$ python -q
>>> import numpy as np
>>> np.set_printoptions(precision=3, suppress=True, linewidth=140, floatmode="fixed")
>>> def tidy(a):
...     return np.round(a, 3) + 0
... 
>>> mat = np.load("run2.npy")
>>> mat
array([[-1, -1, -3],
       [ 1, -2, -1],
       [ 1, -3,  2]])
>>> tidy(np.linalg.norm(mat[1] - mat[0]))
np.float64(3.0)
>>> tidy(np.linalg.norm(mat) ** 2 / np.linalg.norm(mat, 2) ** 2)
np.float64(1.797)
>>> tidy(np.linalg.norm(mat, "nuc"))
np.float64(8.627)
>>> tidy(np.linalg.norm(mat, axis=0))
array([1.732, 3.742, 3.742])
>>> print(tidy(np.linalg.norm(mat, axis=1)))
[3.317 2.449 3.742]
>>> O, V = np.linalg.qr(mat[:, :2])[0], np.linalg.qr(mat[:, 2:])[0]
>>> s = np.linalg.svd(O.T @ V, compute_uv=False)
>>> print(tidy(np.linalg.norm(O @ O.T - V @ V.T, 2)))
1.0
>>> rng = np.random.default_rng(70235)
>>> B = mat + rng.integers(-2, 3, (3, 2)) @ rng.integers(-2, 3, (2, 3))
>>> B
array([[ 2, -4, -2],
       [-1,  0,  1],
       [ 2, -4,  1]])
>>> B - mat
array([[ 3, -3,  1],
       [-2,  2,  2],
       [ 1, -1, -1]])
>>> np.abs(B - mat).sum(axis=1)
array([7, 6, 3])
>>> A = np.load("x.npy")
>>> print(A)
[[-0.263 -0.402 -0.358 -0.021]
 [-1.045 -1.614 -1.536 -0.127]
 [-2.226 -3.279 -3.273 -0.010]
 [ 0.744  1.349  1.295 -0.020]
 [-2.385 -3.547 -3.531  0.049]
 [ 2.933  4.330  4.350  0.041]
 [ 0.377  0.439  0.429 -0.040]
 [ 4.602  6.668  6.715 -0.041]
 [-1.265 -1.895 -1.823  0.005]
 [-0.410 -0.461 -0.516 -0.010]
 [-0.077 -0.189 -0.115  0.027]
 [-0.579 -0.839 -0.803  0.000]
 [ 0.303  0.476  0.411 -0.045]
 [-2.373 -3.477 -3.435 -0.066]
 [ 1.553  2.286  2.252 -0.059]]
>>> cen = A - A.mean(axis=0)
>>> V = np.linalg.svd(cen)[2][:1]
>>> B = cen - cen @ V.T @ V
>>> tidy((cen @ V.T).std(axis=0))
array([4.311])
